% python3 -q
>>> import numpy as np
>>> np.set_printoptions(precision=2, suppress=True, linewidth=140)
>>> Y = np.array([[-1, -1, 0], [1, 0, -1], [2, -2, 0]])
>>> K = np.triu(Y)
>>> K
array([[-1, -1,  0],
       [ 0,  0, -1],
       [ 0,  0,  0]])
>>> np.linalg.matrix_rank(K, rtol=0.1)
np.int64(2)
>>> [round(float(x), 2) for x in np.linalg.svd(K, compute_uv=False)[:3]]
[1.41, 1.0, 0.0]
>>> np.linalg.cond(K) > 100
np.True_
>>> rng = np.random.default_rng(25)
>>> idx = rng.permutation(3)
>>> idx
array([1, 2, 0])
>>> Y = K[idx][:, idx]
>>> np.sort(np.abs(np.linalg.eigvals(Y)))
array([0., 0., 1.])
>>> Y
array([[ 0, -1,  0],
       [ 0,  0,  0],
       [-1,  0, -1]])
>>> np.round(np.linalg.det(Y), 2), round(float(np.linalg.det(K[idx])), 2)
(np.float64(0.0), 0.0)
>>> K @ np.linalg.pinv(K) @ K
array([[-1., -1.,  0.],
       [ 0.,  0., -1.],
       [ 0.,  0.,  0.]])
>>> np.allclose(K[:-1].T @ np.linalg.lstsq(K[:-1].T, K[-1])[0], K[-1])
True
>>> vec = np.array([3, 0, 0])
>>> np.linalg.norm(K @ vec) <= np.linalg.norm(K, 2) * np.linalg.norm(vec) + 1e-9
np.True_
>>> K * vec
array([[-3,  0,  0],
       [ 0,  0,  0],
       [ 0,  0,  0]])
>>> K @ np.eye(3)[2]
array([ 0., -1.,  0.])
>>> K @ np.ones(3)
array([-2., -1.,  0.])
>>> E = np.loadtxt("case4.csv", delimiter=",")
>>> E
array([[ 1.13,  0.47,  0.  , -1.43,  1.25],
       [ 0.47,  1.81,  0.06,  2.03, -0.32],
       [ 0.  ,  0.06,  2.02,  0.18, -0.03],
       [-1.43,  2.03,  0.18, -1.49, -0.66],
       [ 1.25, -0.32, -0.03, -0.66, -1.46]])
>>> u = np.array([-2, -2, 1, 2, 1])
>>> Y = E + np.outer(u, np.eye(5)[1])
>>> np.linalg.matrix_rank(np.linalg.inv(Y) - np.linalg.inv(E), tol=1e-8)
np.int64(1)
>>> round(float(np.linalg.det(Y) / np.linalg.det(E)), 2), np.round(1 + np.linalg.solve(E, u)[1], 2)
(0.51, np.float64(0.51))
>>> np.linalg.matrix_rank(Y - E)
np.int64(1)
